% ipython --no-banner

In [1]: import numpy as np

In [2]: np.set_printoptions(suppress=True, linewidth=200)

In [3]: rd = lambda a: np.round(a, 2) + 0

In [4]: Q, _ = np.linalg.qr(np.array([[0.5, 2.0, -0.5, 1.4],
   ...:     [0.0, -0.2, -1.2, -0.4],
   ...:     [-0.6, -1.5, 1.0, -0.3],
   ...:     [-2.0, 1.4, 1.0, 0.4]]))

In [5]: K = Q[:, :4]

In [6]: rd(K)
Out[6]: 
array([[-0.23,  0.74, -0.14,  0.62],
       [ 0.  , -0.07,  0.95,  0.29],
       [ 0.28, -0.57, -0.27,  0.73],
       [ 0.93,  0.36,  0.05, -0.06]])

In [7]: rng = np.random.default_rng(55443)

In [8]: B = K + rng.integers(-2, 3, (4, 1)) @ rng.integers(-2, 3, (1, 4))

In [9]: rd(B)
Out[9]: 
array([[-1.23,  0.74, -1.14, -1.38],
       [ 0.  , -0.07,  0.95,  0.29],
       [ 2.28, -0.57,  1.73,  4.73],
       [ 2.93,  0.36,  2.05,  3.94]])

In [10]: rd(np.linalg.svd(B - K, compute_uv=False))
Out[10]: array([7.35, 0.  , 0.  , 0.  ])

In [11]: B - K
Out[11]: 
array([[-1.,  0., -1., -2.],
       [ 0.,  0.,  0.,  0.],
       [ 2.,  0.,  2.,  4.],
       [ 2.,  0.,  2.,  4.]])

In [12]: np.abs(B - K).sum(axis=1)
Out[12]: array([4., 0., 8., 8.])

In [13]: np.linalg.matrix_rank(B - K, tol=1e-8)
Out[13]: np.int64(1)

In [14]: B = np.array([[1, 7, 5, 6, 5, 6, 7, 2, 2, 1, 6],
    ...:     [2, 9, 8, 5, 0, 2, 7, 5, 0, 9, 4],
    ...:     [6, 7, 6, 9, 8, 1, 8, 4, 5, 2, 0],
    ...:     [2, 9, 4, 5, 5, 1, 6, 3, 6, 1, 4],
    ...:     [6, 7, 1, 6, 9, 9, 1, 9, 2, 3, 9],
    ...:     [0, 9, 5, 7, 5, 1, 6, 9, 7, 0, 5],
    ...:     [5, 7, 5, 2, 6, 4, 6, 2, 3, 8, 7],
    ...:     [7, 1, 6, 1, 9, 9, 4, 5, 7, 0, 4],
    ...:     [5, 3, 6, 8, 2, 2, 4, 2, 8, 9, 0],
    ...:     [4, 2, 7, 6, 0, 1, 4, 6, 5, 0, 4],
    ...:     [8, 8, 3, 3, 2, 2, 9, 2, 8, 4, 3]])

In [15]: m1 = B - B.T

In [16]: m1
Out[16]: 
array([[ 0,  5, -1,  4, -1,  6,  2, -5, -3, -3, -2],
       [-5,  0,  1, -4, -7, -7,  0,  4, -3,  7, -4],
       [ 1, -1,  0,  5,  7, -4,  3, -2, -1, -5, -3],
       [-4,  4, -5,  0, -1, -6,  4,  2, -2, -5,  1],
       [ 1,  7, -7,  1,  0,  4, -5,  0,  0,  3,  7],
       [-6,  7,  4,  6, -4,  0,  2,  0,  5, -1,  3],
       [-2,  0, -3, -4,  5, -2,  0, -2, -1,  4, -2],
       [ 5, -4,  2, -2,  0,  0,  2,  0,  5, -6,  2],
       [ 3,  3,  1,  2,  0, -5,  1, -5,  0,  4, -8],
       [ 3, -7,  5,  5, -3,  1, -4,  6, -4,  0,  0],
       [ 2,  4,  3, -1, -7, -3,  2, -2,  8,  0,  0]])

In [17]: U, sigma, Vh = np.linalg.svd(m1)

In [18]: rd(sigma)
Out[18]: array([18.9 , 18.9 , 16.79, 16.79, 12.97, 12.97,  7.77,  7.77,  0.23,  0.23,  0.  ])

In [19]: np.argmax(sigma[:-1] / (sigma[1:] + 1e-6)) + 1
Out[19]: np.int64(10)

In [20]: B = U[:, :10] @ np.diag(sigma[:10]) @ Vh[:10]

In [21]: rd(B)
Out[21]: 
array([[ 0.,  5., -1.,  4., -1.,  6.,  2., -5., -3., -3., -2.],
       [-5.,  0.,  1., -4., -7., -7.,  0.,  4., -3.,  7., -4.],
       [ 1., -1.,  0.,  5.,  7., -4.,  3., -2., -1., -5., -3.],
       [-4.,  4., -5.,  0., -1., -6.,  4.,  2., -2., -5.,  1.],
       [ 1.,  7., -7.,  1.,  0.,  4., -5.,  0.,  0.,  3.,  7.],
       [-6.,  7.,  4.,  6., -4.,  0.,  2.,  0.,  5., -1.,  3.],
       [-2.,  0., -3., -4.,  5., -2.,  0., -2., -1.,  4., -2.],
       [ 5., -4.,  2., -2.,  0.,  0.,  2.,  0.,  5., -6.,  2.],
       [ 3.,  3.,  1.,  2.,  0., -5.,  1., -5.,  0.,  4., -8.],
       [ 3., -7.,  5.,  5., -3.,  1., -4.,  6., -4.,  0.,  0.],
       [ 2.,  4.,  3., -1., -7., -3.,  2., -2.,  8.,  0.,  0.]])

In [22]: rd(np.linalg.norm(m1 - B) / np.linalg.norm(m1))
Out[22]: np.float64(0.0)

In [23]: np.linalg.matrix_rank(m1, rtol=0.05)
Out[23]: np.int64(8)

In [24]: np.linalg.matrix_rank(B)
Out[24]: np.int64(10)
